% ipython --no-banner

In [1]: import numpy as np

In [2]: np.set_printoptions(suppress=True, linewidth=200)

In [3]: A = np.loadtxt("a.csv", delimiter=",")

In [4]: print(A)
[[-1.947 -3.195 -0.907  0.872]
 [ 0.211 -0.093  0.033 -0.038]
 [ 2.097  3.141  1.071 -0.961]]

In [5]: Uu, sv, vt = np.linalg.svd(A)

In [6]: sv.round(3)
Out[6]: array([5.647, 0.267, 0.087])

In [7]: np.argmax(sv[:-1] / (sv[1:] + 1e-6)) + 1
Out[7]: np.int64(1)

In [8]: other = Uu[:, :1] @ np.diag(sv[:1]) @ vt[:1]

In [9]: np.linalg.matrix_rank(A, rtol=0.05)
Out[9]: np.int64(1)

In [10]: round(np.linalg.norm(A - other, 2), 3), round(float(sv[1]), 3)
Out[10]: (np.float64(0.267), 0.267)

In [11]: np.linalg.matrix_rank(other)
Out[11]: np.int64(1)

In [12]: W0 = np.diag(np.array([2, 2, 1]))

In [13]: print(W0)
[[2 0 0]
 [0 2 0]
 [0 0 1]]

In [14]: vec = np.array([1, 0, 4])

In [15]: target = W0 @ vec

In [16]: target
Out[16]: array([2, 0, 4])

In [17]: np.round(np.linalg.solve(W0, target), 3)
Out[17]: array([1., 0., 4.])

In [18]: np.round(np.linalg.solve(W0, target + W0[:, 0]), 3)
Out[18]: array([2., 0., 4.])

In [19]: print(np.round(np.linalg.solve(W0, W0[:, 2]), 3))
[0. 0. 1.]

In [20]: print(np.round(np.linalg.solve(W0.T, W0[0]), 3))
[1. 0. 0.]

In [21]: w, evecs = np.linalg.eigh(W0)

In [22]: vec = np.array([-1, 0, -2])

In [23]: evecs * np.maximum(w, 0) @ evecs.T
Out[23]: 
array([[2., 0., 0.],
       [0., 2., 0.],
       [0., 0., 1.]])

In [24]: np.round(np.linalg.eigvalsh(W0[1:, 1:]), 3)
Out[24]: array([1., 2.])

In [25]: print(evecs * np.abs(w) @ evecs.T)
[[2. 0. 0.]
 [0. 2. 0.]
 [0. 0. 1.]]

In [26]: np.abs(W0).sum(axis=1).max(), np.abs(w).max()
Out[26]: (np.int64(2), np.float64(2.0))

In [27]: low = np.linalg.cholesky(W0)

In [28]: W0 / np.sqrt(np.outer(np.diag(W0), np.diag(W0)))
Out[28]: 
array([[1., 0., 0.],
       [0., 1., 0.],
       [0., 0., 1.]])

In [29]: low.round(3)
Out[29]: 
array([[1.414, 0.   , 0.   ],
       [0.   , 1.414, 0.   ],
       [0.   , 0.   , 1.   ]])

In [30]: (W0 != 0).astype(int)
Out[30]: 
array([[1, 0, 0],
       [0, 1, 0],
       [0, 0, 1]])

In [31]: W0 @ W0
Out[31]: 
array([[4, 0, 0],
       [0, 4, 0],
       [0, 0, 1]])

In [32]: C = 10 * np.array([[-0.4, -1.0, -1.1], [0.6, 0.8, -0.5], [0.9, 0.6, 0.2]])

In [33]: rng = np.random.default_rng(6)

In [34]: z = rng.integers(0, 3, 21)

In [35]: data = C[z] + rng.normal(size=(21, 3))

In [36]: data.round(3)
Out[36]: 
array([[  6.551,   8.179,  -6.074],
       [  5.153,   8.38 ,  -5.58 ],
       [  7.272,   9.292,  -3.201],
       [  5.974,   9.384,  -5.906],
       [  8.184,   6.081,   2.281],
       [  4.401,   6.269,  -4.645],
       [  5.138,   9.208,  -4.605],
       [  6.307,   8.208,  -4.105],
       [  5.847,   9.086,  -5.526],
       [  8.775,   5.319,   2.598],
       [ -3.964, -10.862,  -8.998],
       [  5.636,   7.884,  -4.606],
       [  7.748,   7.852,  -4.297],
       [  9.099,   4.536,   2.792],
       [ 10.021,   5.76 ,   1.985],
       [ -5.501, -11.523, -11.392],
       [  9.626,   5.53 ,   2.292],
       [  9.968,   6.096,   2.574],
       [  7.448,   6.754,  -4.256],
       [ -5.885,  -9.568, -10.797],
       [  5.457,   6.923,  -5.062]])

In [37]: Ac = data - data.mean(axis=0)

In [38]: Uu, sv, vt = np.linalg.svd(Ac, full_matrices=False)

In [39]: np.round(sv ** 2 / (sv ** 2).sum(), 3)
Out[39]: array([0.836, 0.159, 0.006])

In [40]: C = data[[4, 15]].astype(float)

In [41]: for _ in range(5):
    ...:     z = np.linalg.norm(data[:, None] - C, axis=-1).argmin(axis=1)
    ...:     C = np.array([data[z == j].mean(axis=0) for j in range(2)])
    ...: 

In [42]: z
Out[42]: array([0, 0, 0, 0, 0, 0, 0, 0, 0, 0, 1, 0, 0, 0, 0, 1, 0, 0, 0, 1, 0])

In [43]: np.bincount(z)
Out[43]: array([18,  3])

In [44]: C.round(3)
Out[44]: 
array([[  7.145,   7.263,  -2.408],
       [ -5.117, -10.651, -10.396]])

In [45]: np.round(C[1] - C[0], 3)
Out[45]: array([-12.261, -17.915,  -7.988])

In [46]: other = np.array([[2]])

In [47]: C = np.array([[-1, 2], [-3, 0]])

In [48]: K = np.block([[other, np.zeros((1, 2))], [np.zeros((2, 1)), C]])

In [49]: K
Out[49]: 
array([[ 2.,  0.,  0.],
       [ 0., -1.,  2.],
       [ 0., -3.,  0.]])

In [50]: np.allclose(K @ K.T, K.T @ K)
Out[50]: False

In [51]: (K - K.T) / 2
Out[51]: 
array([[ 0. ,  0. ,  0. ],
       [ 0. ,  0. ,  2.5],
       [ 0. , -2.5,  0. ]])

In [52]: print(np.allclose(K, K.T))
False

In [53]: z = rng.permutation(3)

In [54]: other = K[:, z] * rng.choice([-1, 1], 3)

In [55]: other
Out[55]: 
array([[-0., -0.,  2.],
       [-2.,  1.,  0.],
       [-0.,  3.,  0.]])

In [56]: Uu, _, vt = np.linalg.svd(K.T @ other)

In [57]: np.round(np.linalg.lstsq(K, other)[0], 3) + 0
Out[57]: 
array([[ 0.,  0.,  1.],
       [ 0., -1.,  0.],
       [-1.,  0.,  0.]])

In [58]: z
Out[58]: array([2, 1, 0])

In [59]: print(round(float(np.linalg.det(2 * other)), 3), round(np.linalg.det(other), 3))
-96.0 -12.0

In [60]: np.round(np.poly(other), 3) + 0
Out[60]: array([ 1., -1.,  0., 12.])

In [61]: np.round(np.linalg.eigvals(other), 3)
Out[61]: array([-2. +0.j   ,  1.5+1.936j,  1.5-1.936j])

In [62]: np.kron(np.eye(2, dtype=int), other)
Out[62]: 
array([[-0., -0.,  2., -0., -0.,  0.],
       [-2.,  1.,  0., -0.,  0.,  0.],
       [-0.,  3.,  0., -0.,  0.,  0.],
       [-0., -0.,  0., -0., -0.,  2.],
       [-0.,  0.,  0., -2.,  1.,  0.],
       [-0.,  0.,  0., -0.,  3.,  0.]])

In [63]: np.einsum("ii->", other)
Out[63]: np.float64(1.0)

In [64]: vec = np.array([2, 6, 4])

In [65]: target = K @ vec

In [66]: coef, lr = np.zeros(3), 1 / np.linalg.norm(K, 2) ** 2

In [67]: for i in range(200):
    ...:     coef -= lr * K.T @ (K @ coef - target)
    ...:     if i % 50 == 0: print(i, round(np.linalg.norm(K @ coef - target), 3))
    ...: 
0 7.406
50 0.0
100 0.0
150 0.0

In [68]: coef.round(3)
Out[68]: array([2., 6., 4.])

In [69]: X = np.array([[9, 12, 12, 15], [15, 20, 20, 25], [12, 16, 16, 20], [3, 4, 4, 5]])

In [70]: [round(float(x), 3) for x in np.linalg.svd(X, compute_uv=False)[:3]]
Out[70]: [58.017, 0.0, 0.0]

In [71]: np.linalg.matrix_rank(X, rtol=0.1)
Out[71]: np.int64(1)

In [72]: mat = np.diag(20 * np.array([-1, -2, 1, -1])) + np.array([[3, 2, 0, 3], [0, 2, 0, 0], [0, 1, 1, 1], [2, 2, 2, 2]])

In [73]: mat
Out[73]: 
array([[-17,   2,   0,   3],
       [  0, -38,   0,   0],
       [  0,   1,  21,   1],
       [  2,   2,   2, -18]])

In [74]: z = rng.permutation(3)

In [75]: z
Out[75]: array([0, 2, 1])

In [76]: other = K[z][:, z]

In [77]: np.allclose(other, K)
Out[77]: False

In [78]: print(np.round(np.linalg.det(other), 3), np.round(np.linalg.det(K[z]), 3))
12.0 -12.0

In [79]: np.round(np.sort(np.abs(np.linalg.eigvals(other))), 3)
Out[79]: array([2.   , 2.449, 2.449])

In [80]: print(np.diag(other))
[ 2.  0. -1.]

In [81]: print(np.trace(other))
1.0

In [82]: print(np.round(np.linalg.svd(mat, compute_uv=False), 3))
[38.145 21.186 19.963 14.919]

In [83]: print(mat - mat[0])
[[  0   0   0   0]
 [ 17 -40   0  -3]
 [ 17  -1  21  -2]
 [ 19   0   2 -21]]
